$ ipython --no-banner

In [1]: import numpy as np

In [2]: np.set_printoptions(precision=2, suppress=True, linewidth=100)

In [3]: m1 = np.load("run18.npy")

In [4]: print(m1)
[[-33.94   0.04 -10.08 -10.05  -0.01  14.    -4.03  34.03]
 [-10.97  -3.93 -21.99  15.02   5.08  18.04  -6.92   8.94]
 [-40.    -1.   -13.95  -9.97   0.94  17.9   -4.98  39.91]
 [ -9.04  -9.95 -25.04  15.01  10.03  18.95  -3.98   9.06]
 [ 25.04   7.06  23.12  -4.98  -6.86 -21.02   4.92 -25.05]
 [-22.99   6.   -12.99   5.04  -3.99  15.03  -9.91  18.94]]

In [5]: rng = np.random.default_rng(353150)

In [6]: other = m1 + rng.integers(-2, 3, (6, 3)) @ rng.integers(-2, 3, (3, 8))

In [7]: print(other)
[[-34.94  -4.96  -4.08  -8.05   2.99  12.    -5.03  36.03]
 [-10.97  -6.93 -20.99  11.02   1.08  10.04  -4.92   9.94]
 [-38.    -3.    -9.95  -5.97   2.94  13.9   -6.98  39.91]
 [ -9.04 -12.95 -23.04  13.01   8.03  12.95  -2.98  10.06]
 [ 25.04  10.06  19.12  -6.98  -8.86 -19.02   5.92 -26.05]
 [-24.99   2.   -12.99  -2.96  -9.99   7.03  -5.91  20.94]]

In [8]: print(np.round(np.linalg.svd(other - m1, compute_uv=False), 2) + 0)
[18.99 13.36  4.7   0.    0.    0.  ]

In [9]: other = m1 / np.linalg.norm(m1, axis=1, keepdims=True)

In [10]: gram = other @ other.T

In [11]: print((np.abs(gram) > 0.9).astype(int))
[[1 0 1 0 0 0]
 [0 1 0 1 0 0]
 [1 0 1 0 0 0]
 [0 1 0 1 0 0]
 [0 0 0 0 1 0]
 [0 0 0 0 0 1]]

In [12]: print(np.linalg.norm(other, axis=1))
[1. 1. 1. 1. 1. 1.]
